$ python3 -q
>>> import numpy as np
>>> import numpy.linalg as la
>>> np.set_printoptions(precision=3, suppress=True, linewidth=100)
>>> rnd = lambda a: np.round(a, 3) + 0
>>> feats = np.load("x.npy")
>>> print(feats)
[[0 0 4 0 0 4 0 0 2 0]
 [0 0 2 1 0 3 0 0 3 0]
 [0 0 4 0 0 4 0 0 2 0]
 [0 0 2 1 0 3 0 0 3 0]
 [0 0 4 0 0 4 0 0 2 0]
 [0 0 2 1 0 3 0 0 3 0]
 [0 0 6 0 1 5 0 0 1 0]
 [0 0 6 0 1 5 0 0 1 0]
 [0 0 2 1 0 3 0 0 3 0]
 [0 0 4 0 0 4 0 0 2 0]
 [0 0 2 1 0 3 0 0 3 0]
 [0 0 6 0 1 5 0 0 1 0]]
>>> Uu, sv, Vt = la.svd(feats)
>>> print(rnd(sv))
[20.412  5.483  1.133  0.     0.     0.     0.     0.     0.     0.   ]
>>> print(np.argmax(sv[:-1] / (sv[1:] + 1e-6)) + 1)
3
>>> out = Uu[:, :3] @ np.diag(sv[:3]) @ Vt[:3]
>>> print(la.matrix_rank(feats, rtol=0.05))
3
>>> print(rnd(la.norm(feats - out) / la.norm(feats)))
0.0
>>> print(feats - feats[0])
[[ 0  0  0  0  0  0  0  0  0  0]
 [ 0  0 -2  1  0 -1  0  0  1  0]
 [ 0  0  0  0  0  0  0  0  0  0]
 [ 0  0 -2  1  0 -1  0  0  1  0]
 [ 0  0  0  0  0  0  0  0  0  0]
 [ 0  0 -2  1  0 -1  0  0  1  0]
 [ 0  0  2  0  1  1  0  0 -1  0]
 [ 0  0  2  0  1  1  0  0 -1  0]
 [ 0  0 -2  1  0 -1  0  0  1  0]
 [ 0  0  0  0  0  0  0  0  0  0]
 [ 0  0 -2  1  0 -1  0  0  1  0]
 [ 0  0  2  0  1  1  0  0 -1  0]]
>>> print(np.diff(feats, axis=0))
[[ 0  0 -2  1  0 -1  0  0  1  0]
 [ 0  0  2 -1  0  1  0  0 -1  0]
 [ 0  0 -2  1  0 -1  0  0  1  0]
 [ 0  0  2 -1  0  1  0  0 -1  0]
 [ 0  0 -2  1  0 -1  0  0  1  0]
 [ 0  0  4 -1  1  2  0  0 -2  0]
 [ 0  0  0  0  0  0  0  0  0  0]
 [ 0  0 -4  1 -1 -2  0  0  2  0]
 [ 0  0  2 -1  0  1  0  0 -1  0]
 [ 0  0 -2  1  0 -1  0  0  1  0]
 [ 0  0  4 -1  1  2  0  0 -2  0]]
>>> print(rnd(la.svd(feats, compute_uv=False)))
[20.412  5.483  1.133  0.     0.     0.     0.     0.     0.     0.   ]
>>> print(rnd(feats.mean(axis=0)))
[0.    0.    3.667 0.417 0.25  3.833 0.    0.    2.167 0.   ]
>>> F = np.load("data.npy")
>>> print(F)
[[  1  -2   4  -8]
 [  1  -1   1  -1]
 [  1   0   0   0]
 [  1   1   1   1]
 [  1   2   4   8]
 [  1   3   9  27]
 [  1   4  16  64]
 [  1   5  25 125]
 [  1   6  36 216]
 [  1   7  49 343]]
>>> # column 3 dominates
>>> vec = np.array([0, 2, 5, 0])
>>> y = F @ vec
>>> print(rnd(la.lstsq(F, y)[0]))
[0. 2. 5. 0.]
>>> rng = np.random.default_rng(172)
>>> y = y + 0.1 * rng.normal(size=10)
>>> print(rnd(y))
[ 15.95    2.927   0.108   6.928  24.165  50.896  88.048 135.076 192.068 258.973]
>>> b, *_ = la.lstsq(F, y)
>>> print(rnd(b))
[0.002 2.022 4.997 0.   ]
>>> print(b.round())
[ 0.  2.  5. -0.]
>>> print([round(float(la.norm(la.solve(F.T @ F + lam * np.eye(4), F.T @ y))), 2) for lam in (0, 1, 10, 100)])
[5.39, 5.33, 5.02, 3.35]
>>> hat = F @ la.solve(F.T @ F, F.T)
>>> print(np.allclose(hat @ hat, hat))
True
>>> print(rnd(np.trace(hat)))
4.0
>>> print(rnd(hat @ F[:, 2]))
[ 4.  1.  0.  1.  4.  9. 16. 25. 36. 49.]
>>> print(rnd(np.diag(hat)))
[0.824 0.302 0.326 0.307 0.241 0.241 0.307 0.326 0.302 0.824]
>>> print(rnd(la.eigvalsh(hat)))
[0. 0. 0. 0. 0. 0. 1. 1. 1. 1.]
>>> f = np.array([1, -1, 3])
>>> print(np.convolve(F[5], f))
[ 1  2  9 27  0 81]
>>> print(np.cross(F[5, :3], F[3, :3]))
[-6  8 -2]
>>> print(np.correlate(F[5], F[3], "full"))
[ 1  4 13 40 39 36 27]
>>> print(np.array([np.convolve(row, f, "same") for row in F]))
[[  -3    9  -18   20]
 [  -2    5   -5    4]
 [  -1    3    0    0]
 [   0    3    3    2]
 [   1    5   10    4]
 [   2    9   27    0]
 [   3   15   60  -16]
 [   4   23  115  -50]
 [   5   33  198 -108]
 [   6   45  315 -196]]
>>> out = np.c_[F[:, :2] @ np.array([[1, -3], [1, -2]]), np.array([2, 1, 1, 1, 2, 3, 3, 2, 3, 1])]
>>> print(out)
[[ -1   1   2]
 [  0  -1   1]
 [  1  -3   1]
 [  2  -5   1]
 [  3  -7   2]
 [  4  -9   3]
 [  5 -11   3]
 [  6 -13   2]
 [  7 -15   3]
 [  8 -17   1]]
>>> print(rnd(la.norm(out - F @ la.lstsq(F, out)[0], axis=0)))
[0.    0.    1.295]
>>> print(la.matrix_rank(out))
3
>>> print(rnd(la.lstsq(F, out[:, 0])[0]))
[1. 1. 0. 0.]
>>> print(rnd(la.norm(la.qr(F)[0].T @ out, axis=0) ** 2 / ((out ** 2).sum(axis=0) + 1e-12)))
[1.    1.    0.961]
>>> O, V = la.qr(F[:, :3])[0], la.qr(F[:, 3:])[0]
>>> sv = la.svd(O.T @ V, compute_uv=False)
>>> print(rnd(np.degrees(np.arccos(sv.clip(0, 1)))))
[7.426]
>>> K = np.load("test3.npy")
>>> print(K)
[[ 0.39 -0.12  0.   -0.33 -0.06 -0.03 -0.78  0.21 -0.27  0.24 -0.21 -0.42]
 [-1.95  0.6   0.    1.65  0.3   0.15  3.9  -1.05  1.35 -1.2   1.05  2.1 ]
 [ 0.26 -0.08  0.   -0.22 -0.04 -0.02 -0.52  0.14 -0.18  0.16 -0.14 -0.28]
 [ 0.26 -0.08  0.   -0.22 -0.04 -0.02 -0.52  0.14 -0.18  0.16 -0.14 -0.28]
 [ 0.13 -0.04  0.   -0.11 -0.02 -0.01 -0.26  0.07 -0.09  0.08 -0.07 -0.14]
 [-0.78  0.24  0.    0.66  0.12  0.06  1.56 -0.42  0.54 -0.48  0.42  0.84]
 [ 0.52 -0.16  0.   -0.44 -0.08 -0.04 -1.04  0.28 -0.36  0.32 -0.28 -0.56]
 [ 1.43 -0.44  0.   -1.21 -0.22 -0.11 -2.86  0.77 -0.99  0.88 -0.77 -1.54]
 [-0.39  0.12  0.    0.33  0.06  0.03  0.78 -0.21  0.27 -0.24  0.21  0.42]
 [-0.65  0.2   0.    0.55  0.1   0.05  1.3  -0.35  0.45 -0.4   0.35  0.7 ]
 [-1.04  0.32  0.    0.88  0.16  0.08  2.08 -0.56  0.72 -0.64  0.56  1.12]]
>>> # row 3 repeats row 2
>>> print(la.lstsq(K[:-1].T, K[-1])[2])
1
>>> print(rnd(K @ la.pinv(K) @ K))
[[ 0.39 -0.12  0.   -0.33 -0.06 -0.03 -0.78  0.21 -0.27  0.24 -0.21 -0.42]
 [-1.95  0.6   0.    1.65  0.3   0.15  3.9  -1.05  1.35 -1.2   1.05  2.1 ]
 [ 0.26 -0.08  0.   -0.22 -0.04 -0.02 -0.52  0.14 -0.18  0.16 -0.14 -0.28]
 [ 0.26 -0.08  0.   -0.22 -0.04 -0.02 -0.52  0.14 -0.18  0.16 -0.14 -0.28]
 [ 0.13 -0.04  0.   -0.11 -0.02 -0.01 -0.26  0.07 -0.09  0.08 -0.07 -0.14]
 [-0.78  0.24  0.    0.66  0.12  0.06  1.56 -0.42  0.54 -0.48  0.42  0.84]
 [ 0.52 -0.16  0.   -0.44 -0.08 -0.04 -1.04  0.28 -0.36  0.32 -0.28 -0.56]
 [ 1.43 -0.44  0.   -1.21 -0.22 -0.11 -2.86  0.77 -0.99  0.88 -0.77 -1.54]
 [-0.39  0.12  0.    0.33  0.06  0.03  0.78 -0.21  0.27 -0.24  0.21  0.42]
 [-0.65  0.2   0.    0.55  0.1   0.05  1.3  -0.35  0.45 -0.4   0.35  0.7 ]
 [-1.04  0.32  0.    0.88  0.16  0.08  2.08 -0.56  0.72 -0.64  0.56  1.12]]
>>> print(np.allclose(K[:-1].T @ la.lstsq(K[:-1].T, K[-1])[0], K[-1]))
True
>>> print(rnd(np.trace(la.pinv(K) @ K)))
1.0
